$ python3 -q
>>> import numpy as np
>>> from numpy import linalg as LA
>>> np.set_printoptions(precision=2, suppress=True, linewidth=120)
>>> def rd(a):
...     return np.round(a, 2) + 0
... 
>>> m1 = np.loadtxt("case18.csv", delimiter=",")
>>> print(rd(m1))
[[-0.16 -0.99]
 [-0.99  0.16]]
>>> print(np.allclose(m1 @ m1.T, m1.T @ m1))
True
>>> print(np.allclose(m1, m1.T))
True
>>> print((m1 - m1.T) / 2)
[[0. 0.]
 [0. 0.]]
>>> print(rd(np.trace(m1)))
0.0
>>> print(rd(m1 @ m1))
[[1. 0.]
 [0. 1.]]
>>> print(rd(np.einsum("ii->", m1)))
0.0
>>> print(rd(np.kron(np.eye(2, dtype=int), m1)))
[[-0.16 -0.99  0.    0.  ]
 [-0.99  0.16  0.    0.  ]
 [ 0.    0.   -0.16 -0.99]
 [ 0.    0.   -0.99  0.16]]
>>> print(rd(LA.eigvals(m1)))
[-1.  1.]
>>> print(rd(LA.det(2 * m1)), rd(LA.det(m1)))
-4.0 -1.0
>>> F = np.loadtxt("block14.csv", delimiter=",")
>>> print(rd(F))
[[ 0.25  0.96  0.11]
 [ 0.96 -0.24 -0.14]
 [ 0.11 -0.14  0.98]]
>>> rng = np.random.default_rng(75)
>>> B = F + rng.integers(-2, 3, (3, 1)) @ rng.integers(-2, 3, (1, 3))
>>> print(rd(B))
[[-1.75  2.96  1.11]
 [ 2.96 -2.24 -1.14]
 [ 2.11 -2.14 -0.02]]
>>> print(np.abs(B - F).sum(axis=1))
[5. 5. 5.]
>>> u = np.array([1, 2])
>>> B = m1 + np.outer(u, np.eye(2)[1])
>>> print(LA.matrix_rank(B - m1))
1
>>> print(LA.matrix_rank(LA.inv(B) - LA.inv(m1), tol=1e-8))
1
>>> print(rd(F @ F))
[[1. 0. 0.]
 [0. 1. 0.]
 [0. 0. 1.]]
>>> print(rd(np.trace(F)))
1.0
>>> print((F - F.T) / 2)
[[0. 0. 0.]
 [0. 0. 0.]
 [0. 0. 0.]]
>>> idx = rng.permutation(3)
>>> B = F[:, idx] * rng.choice([-1, 1], 3)
>>> print(rd(B))
[[ 0.25  0.96 -0.11]
 [ 0.96 -0.24  0.14]
 [ 0.11 -0.14 -0.98]]
>>> left, _, Vt = LA.svd(F.T @ B)
>>> print(rd(LA.lstsq(F, B)[0]))
[[ 1.  0.  0.]
 [ 0.  1.  0.]
 [ 0.  0. -1.]]
>>> print(rd(left @ Vt))
[[ 1.  0.  0.]
 [ 0.  1.  0.]
 [ 0.  0. -1.]]
>>> q, _ = LA.qr(np.array([[-1.8], [0.7], [-0.6]]))
>>> J = q @ q.T
>>> print(rd(J))
[[ 0.79 -0.31  0.26]
 [-0.31  0.12 -0.1 ]
 [ 0.26 -0.1   0.09]]
>>> # symmetric
>>> print(np.allclose(J[:-1].T @ LA.lstsq(J[:-1].T, J[-1])[0], J[-1]))
True
>>> print(rd(J @ LA.pinv(J) @ J))
[[ 0.79 -0.31  0.26]
 [-0.31  0.12 -0.1 ]
 [ 0.26 -0.1   0.09]]
>>> print(np.abs(np.diag(LA.qr(J)[1])) > 1e-9)
[ True False False]
>>> feats = np.load("w.npy")
>>> print(feats)
[[0 2 0]
 [2 0 0]
 [0 0 3]]
>>> def softmax(z):
...     e = np.exp(z - z.max(axis=-1, keepdims=True))
...     return e / e.sum(axis=-1, keepdims=True)
... 
>>> print(rd(softmax(feats[1] + 5)))
[0.79 0.11 0.11]
>>> att = feats @ feats.T / np.sqrt(3)
>>> print(rd(softmax(att)[1] @ feats))
[1.67 0.17 0.25]
>>> print(softmax(att).round(6).argmax(axis=1))
[0 1 2]
>>> print(rd(softmax(att)))
[[0.83 0.08 0.08]
 [0.08 0.83 0.08]
 [0.01 0.01 0.99]]
>>> q = feats.astype(float).copy()
>>> for j in range(3):
...     q[:, j] -= q[:, :j] @ (q[:, :j].T @ q[:, j])
...     q[:, j] /= LA.norm(q[:, j])
... 
>>> print(q)
[[0. 1. 0.]
 [1. 0. 0.]
 [0. 0. 1.]]
>>> print(rd(LA.pinv(feats)))
[[0.   0.5  0.  ]
 [0.5  0.   0.  ]
 [0.   0.   0.33]]
>>> print(rd(LA.norm(feats, axis=0)))
[2. 2. 3.]
>>> print(feats[:, 2] @ feats[:, 1])
0
>>> print(rd(LA.svd(feats, compute_uv=False)))
[3. 2. 2.]
>>> print((feats != 0).astype(int))
[[0 1 0]
 [1 0 0]
 [0 0 1]]
>>> print(rd(LA.det(feats)))
-12.0
>>> print(np.flatnonzero(LA.matrix_power((feats != 0) + (feats.T != 0) + np.eye(3), 3)[1]))
[0 1]
>>> print((LA.matrix_power((feats != 0) + (feats.T != 0) + np.eye(3), 3) > 0).astype(int))
[[1 1 0]
 [1 1 0]
 [0 0 1]]
>>> B = feats / np.sqrt((feats ** 2).mean(axis=1, keepdims=True))
>>> print(rd(B[2]))
[0.   0.   1.73]
>>> arr = np.loadtxt("layer18.csv", delimiter=",")
>>> print(arr)
[[ 46.   2.   7.   6.]
 [  5.  23.   5.   6.]
 [  4.   9.  48.   6.]
 [  3.   8.   3. -33.]]
>>> B = np.array([[-2, 0, 4], [-3, -4, 3], [-2, 0, -1], [5, 2, -4]])
>>> print(arr @ B)
[[ -82.    4.  159.]
 [ -59.  -80.   60.]
 [-101.  -24.  -29.]
 [-201.  -98.  165.]]
>>> B @ arr
Traceback (most recent call last):
  File "<python-input-66>", line 1, in <module>
    B @ arr
    ~~^~~~~
ValueError: matmul: Input operand 1 has a mismatch in its core dimension 0, with gufunc signature (n?,k),(k,m?)->(n?,m?) (size 4 is different from 3)
>>> print(np.einsum("ik,kj->ij", arr, B))
[[ -82.    4.  159.]
 [ -59.  -80.   60.]
 [-101.  -24.  -29.]
 [-201.  -98.  165.]]
>>> print(LA.matrix_rank(np.vstack([arr, B.T])))
4
